In [1]: import numpy as np

In [2]: import numpy.linalg as la

In [3]: np.set_printoptions(suppress=True, linewidth=120)

In [4]: def rnd(a):
   ...:     return np.round(a, 3) + 0
   ...: 

In [5]: B = np.array([[1], [0], [0]])

In [6]: basis = np.array([[3, -2, 2, 0, 2]])

In [7]: rng = np.random.default_rng(95)

In [8]: data = B @ basis + 0.3 * rng.normal(size=(3, 5))

In [9]: rnd(data)
Out[9]: 
array([[ 2.939, -2.075,  2.634,  0.036,  1.845],
       [ 0.421,  0.259,  0.077,  0.169, -0.324],
       [ 0.009, -0.025, -0.814,  0.331,  0.165]])

In [10]: G = data.T @ data

In [11]: rnd(np.trace(G)), rnd((data ** 2).sum())
Out[11]: (np.float64(24.466), np.float64(24.466))

In [12]: B = np.array([[0, 0, 0], [3, 2, 0]])

In [13]: basis = np.kron(B, data)

In [14]: la.matrix_rank(basis)
Out[14]: np.int64(3)

In [15]: rnd(la.norm(basis, 2)), rnd(la.norm(B, 2) * la.norm(data, 2))
Out[15]: (np.float64(17.449), np.float64(17.449))

In [16]: x = np.array([0, -3, 1, -1, -2])

In [17]: h = np.maximum(data @ x, 0)

In [18]: rnd(data * (h > 1e-9)[:, None])
Out[18]: 
array([[ 2.939, -2.075,  2.634,  0.036,  1.845],
       [ 0.   ,  0.   ,  0.   ,  0.   ,  0.   ],
       [ 0.   ,  0.   ,  0.   ,  0.   ,  0.   ]])

In [19]: np.flatnonzero(h > 1e-9)
Out[19]: array([0])

In [20]: rnd(data.T @ h)
Out[20]: array([ 15.084, -10.65 ,  13.52 ,   0.185,   9.469])

In [21]: rnd(np.tanh(data @ x))
Out[21]: array([ 1.   , -0.218, -0.885])

In [22]: rnd(np.maximum(data @ x, 0) - np.maximum(-data @ x, 0))
Out[22]: array([ 5.133, -0.221, -1.4  ])

In [23]: rnd(np.maximum(data @ (3 * x), 0))
Out[23]: array([15.399,  0.   ,  0.   ])

In [24]: B = data + rng.integers(-2, 3, (3, 1)) @ rng.integers(-2, 3, (1, 5))

In [25]: rnd(B)
Out[25]: 
array([[ 2.939, -2.075,  2.634,  0.036,  1.845],
       [-0.579,  2.259, -0.923, -1.831,  0.676],
       [-0.991,  1.975, -1.814, -1.669,  1.165]])

In [26]: np.abs(B - data).sum(axis=1)
Out[26]: array([0., 7., 7.])

In [27]: print(la.matrix_rank(B - data, tol=1e-8))
1

In [28]: B - data
Out[28]: 
array([[ 0.,  0.,  0.,  0.,  0.],
       [-1.,  2., -1., -2.,  1.],
       [-1.,  2., -1., -2.,  1.]])

In [29]: rnd(la.svd(B - data, compute_uv=False))
Out[29]: array([4.69, 0.  , 0.  ])

In [30]: B = np.array([[-9, 2, 7], [4, 0, -7], [6, 8, 6], [-2, 3, -9], [-2, 7, 9]])

In [31]: print(rnd(np.einsum("ik,kj->ji", data, B)))
[[-22.705  -1.984  -6.057]
 [ 39.97   -0.302  -4.344]
 [ 67.175  -2.832  -6.133]]

In [32]: W0 = np.load("layer2.npy")

In [33]: print(W0)
[[ -0.599 -19.985   0.511]
 [  1.3   -17.622   9.369]
 [ 18.535  -7.499  -0.459]
 [  6.139 -18.532   4.343]
 [ 19.359  -1.631   4.752]
 [ -0.259 -18.645  -7.231]
 [  0.313 -18.97   -6.326]
 [ -6.458   1.711  18.851]
 [ 10.307   0.639 -17.128]
 [ -8.255  16.191   8.349]
 [ -4.09   -2.248 -19.448]
 [-13.987   1.815 -14.18 ]
 [ 12.75   -0.275  15.406]
 [-15.446 -12.105   3.86 ]
 [ 11.881 -13.44    8.844]
 [-16.77    3.862 -10.19 ]
 [ -0.718  10.83   16.799]
 [  5.384  11.281  15.613]
 [-11.424  -8.738  13.898]
 [  0.229   6.844  18.791]
 [ 16.185 -10.11    5.986]
 [-18.93    5.069   3.997]
 [  3.668  10.695  16.498]
 [  8.212  -0.171 -18.236]
 [-12.821 -15.347   0.288]
 [ -9.301 -10.925 -13.933]
 [  9.675  16.641   5.429]
 [-18.812  -6.717   0.991]]

In [34]: B = W0 + rng.integers(-2, 3, (28, 1)) @ rng.integers(-2, 3, (1, 3))

In [35]: rnd(B)
Out[35]: 
array([[ -2.599, -19.985,  -1.489],
       [ -0.7  , -17.622,   7.369],
       [ 19.535,  -7.499,   0.541],
       [  4.139, -18.532,   2.343],
       [ 19.359,  -1.631,   4.752],
       [  1.741, -18.645,  -5.231],
       [ -1.687, -18.97 ,  -8.326],
       [ -5.458,   1.711,  19.851],
       [ 10.307,   0.639, -17.128],
       [ -7.255,  16.191,   9.349],
       [ -6.09 ,  -2.248, -21.448],
       [-14.987,   1.815, -15.18 ],
       [ 14.75 ,  -0.275,  17.406],
       [-15.446, -12.105,   3.86 ],
       [ 12.881, -13.44 ,   9.844],
       [-16.77 ,   3.862, -10.19 ],
       [ -2.718,  10.83 ,  14.799],
       [  5.384,  11.281,  15.613],
       [-13.424,  -8.738,  11.898],
       [ -0.771,   6.844,  17.791],
       [ 14.185, -10.11 ,   3.986],
       [-19.93 ,   5.069,   2.997],
       [  2.668,  10.695,  15.498],
       [  8.212,  -0.171, -18.236],
       [-13.821, -15.347,  -0.712],
       [ -8.301, -10.925, -12.933],
       [  7.675,  16.641,   3.429],
       [-19.812,  -6.717,  -0.009]])

In [36]: print(la.matrix_rank(B - W0, tol=1e-8))
1

In [37]: rnd(B - W0)
Out[37]: 
array([[-2.,  0., -2.],
       [-2.,  0., -2.],
       [ 1.,  0.,  1.],
       [-2.,  0., -2.],
       [ 0.,  0.,  0.],
       [ 2.,  0.,  2.],
       [-2.,  0., -2.],
       [ 1.,  0.,  1.],
       [ 0.,  0.,  0.],
       [ 1.,  0.,  1.],
       [-2.,  0., -2.],
       [-1.,  0., -1.],
       [ 2.,  0.,  2.],
       [ 0.,  0.,  0.],
       [ 1.,  0.,  1.],
       [ 0.,  0.,  0.],
       [-2.,  0., -2.],
       [ 0.,  0.,  0.],
       [-2.,  0., -2.],
       [-1.,  0., -1.],
       [-2.,  0., -2.],
       [-1.,  0., -1.],
       [-1.,  0., -1.],
       [ 0.,  0.,  0.],
       [-1.,  0., -1.],
       [ 1.,  0.,  1.],
       [-2.,  0., -2.],
       [-1.,  0., -1.]])
